In [1]: import numpy as np

In [2]: from numpy import linalg as LA

In [3]: np.set_printoptions(suppress=True, linewidth=140)

In [4]: rd = lambda a: np.round(a, 3) + 0

In [5]: m1 = np.load("run6.npy")

In [6]: m1
Out[6]: 
array([[ 1.382, -0.802, -1.894],
       [-1.   ,  1.5  ,  1.8  ],
       [ 1.4  , -0.8  , -1.9  ]])

In [7]: theta = np.radians(30)

In [8]: Rm = np.eye(3)

In [9]: Rm[0, 0] = Rm[1, 1] = np.cos(theta)

In [10]: Rm[0, 1], Rm[1, 0] = -np.sin(theta), np.sin(theta)

In [11]: rd(Rm)
Out[11]: 
array([[ 0.866, -0.5  ,  0.   ],
       [ 0.5  ,  0.866,  0.   ],
       [ 0.   ,  0.   ,  1.   ]])

In [12]: Y = m1 @ Rm.T

In [13]: rd(LA.det(Rm)), rd(np.trace(Rm))
Out[13]: (np.float64(1.0), np.float64(2.732))

In [14]: rd(np.abs(Y - m1).max(axis=0))
Out[14]: array([0.616, 0.807, 0.   ])

In [15]: vec = np.array([9, 3, -5])

In [16]: h = np.maximum(m1 @ vec, 0)

In [17]: rd(h)
Out[17]: array([19.502,  0.   , 19.7  ])

In [18]: rd(np.maximum(m1 @ vec, 0) - np.maximum(-m1 @ vec, 0))
Out[18]: array([ 19.502, -13.5  ,  19.7  ])

In [19]: m1 * (h > 1e-9)[:, None]
Out[19]: 
array([[ 1.382, -0.802, -1.894],
       [-0.   ,  0.   ,  0.   ],
       [ 1.4  , -0.8  , -1.9  ]])

In [20]: rd(m1.T @ h)
Out[20]: array([ 54.532, -31.401, -74.367])

In [21]: rd(np.trace(m1))
Out[21]: np.float64(0.982)

In [22]: rd(LA.matrix_power(m1, 3))
Out[22]: 
array([[ 0.232, -0.873, -0.669],
       [-0.469,  1.769,  1.357],
       [ 0.232, -0.879, -0.672]])

In [23]: assert m1 == m1.T
ValueError: The truth value of an array with more than one element is ambiguous. Use a.any() or a.all()


In [24]: (m1 + m1.T) / 2
Out[24]: 
array([[ 1.382, -0.901, -0.247],
       [-0.901,  1.5  ,  0.5  ],
       [-0.247,  0.5  , -1.9  ]])

In [25]: rd(np.abs(LA.eigvals(m1)).max())
Out[25]: np.float64(1.099)

In [26]: np.allclose(m1, m1.T)
Out[26]: False

In [27]: rd((m1 - m1.T) / 2)
Out[27]: 
array([[ 0.   ,  0.099, -1.647],
       [-0.099,  0.   ,  1.3  ],
       [ 1.647, -1.3  ,  0.   ]])

In [28]: A = np.loadtxt("out13.csv", delimiter=",")

In [29]: A
Out[29]: 
array([[ 1.7  ,  0.4  ,  0.8  , -2.   ],
       [ 0.418, -0.554,  0.4  , -1.593],
       [ 0.4  , -0.7  ,  0.4  , -1.5  ]])

In [30]: rng = np.random.default_rng(89)

In [31]: Y = A + rng.integers(-2, 3, (3, 2)) @ rng.integers(-2, 3, (2, 4))

In [32]: rd(Y)
Out[32]: 
array([[-2.3  , -3.6  ,  2.8  , -2.   ],
       [ 1.418,  3.446, -2.6  , -0.593],
       [ 3.4  ,  5.3  , -3.6  , -0.5  ]])

In [33]: rd(Y - A)
Out[33]: 
array([[-4., -4.,  2.,  0.],
       [ 1.,  4., -3.,  1.],
       [ 3.,  6., -4.,  1.]])

In [34]: np.argsort(-LA.norm(m1, axis=0).round(6), kind="stable")[:3]
Out[34]: array([2, 0, 1])

In [35]: [round(float(x), 3) for x in LA.svd(m1, compute_uv=False)[:3]]
Out[35]: [4.29, 0.659, 0.006]

In [36]: LA.matrix_rank(m1, rtol=0.1)
Out[36]: np.int64(2)

In [37]: round(np.log10(LA.cond(m1)))
Out[37]: 3

In [38]: rd(LA.norm(m1, 2) / LA.norm(m1))
Out[38]: np.float64(0.988)

In [39]: U, sigma, VT = LA.svd(A)

In [40]: np.argmax(sigma[:-1] / (sigma[1:] + 1e-6)) + 1
Out[40]: np.int64(2)

In [41]: Y = U[:, :2] @ np.diag(sigma[:2]) @ VT[:2]

In [42]: LA.matrix_rank(A, rtol=0.05)
Out[42]: np.int64(2)

In [43]: Q, Rm = LA.qr(m1)

In [44]: rd(Q)
Out[44]: 
array([[-0.626, -0.311, -0.715],
       [ 0.453, -0.891, -0.009],
       [-0.634, -0.33 ,  0.699]])

In [45]: rd(np.abs(np.diag(Rm)))
Out[45]: array([2.207, 0.824, 0.009])

In [46]: rd(np.trace(Q @ Q.T))
Out[46]: np.float64(3.0)

In [47]: rd(Rm)
Out[47]: 
array([[-2.207,  1.689,  3.207],
       [ 0.   , -0.824, -0.389],
       [ 0.   ,  0.   ,  0.009]])

In [48]: rd(abs(Rm[0, 0])), rd(LA.norm(m1[:, 0]))
Out[48]: (np.float64(2.207), np.float64(2.207))

In [49]: rd(Q.T @ Q)
Out[49]: 
array([[1., 0., 0.],
       [0., 1., 0.],
       [0., 0., 1.]])

In [50]: rd(Q @ Rm)
Out[50]: 
array([[ 1.382, -0.802, -1.894],
       [-1.   ,  1.5  ,  1.8  ],
       [ 1.4  , -0.8  , -1.9  ]])

In [51]: np.allclose(Rm.T @ Rm, m1.T @ m1)
Out[51]: True

In [52]: rd(np.diff(A, axis=0))
Out[52]: 
array([[-1.282, -0.954, -0.4  ,  0.407],
       [-0.018, -0.146,  0.   ,  0.093]])

In [53]: rd(LA.norm(A))
Out[53]: np.float64(3.732)

In [54]: np.unravel_index(np.abs(A).argmax(), A.shape)
Out[54]: (np.int64(0), np.int64(3))

In [55]: A.shape
Out[55]: (3, 4)

In [56]: rd(A.sum(axis=1))
Out[56]: array([ 0.9  , -1.329, -1.4  ])

In [57]: rd(A.mean(axis=0))
Out[57]: array([ 0.839, -0.285,  0.533, -1.698])

In [58]: A.sum(axis=0)
Out[58]: array([ 2.518, -0.854,  1.6  , -5.093])

In [59]: LA.rank(A)
AttributeError: module 'numpy.linalg' has no attribute 'rank'


In [60]: rd(A - A[0])
Out[60]: 
array([[ 0.   ,  0.   ,  0.   ,  0.   ],
       [-1.282, -0.954, -0.4  ,  0.407],
       [-1.3  , -1.1  , -0.4  ,  0.5  ]])
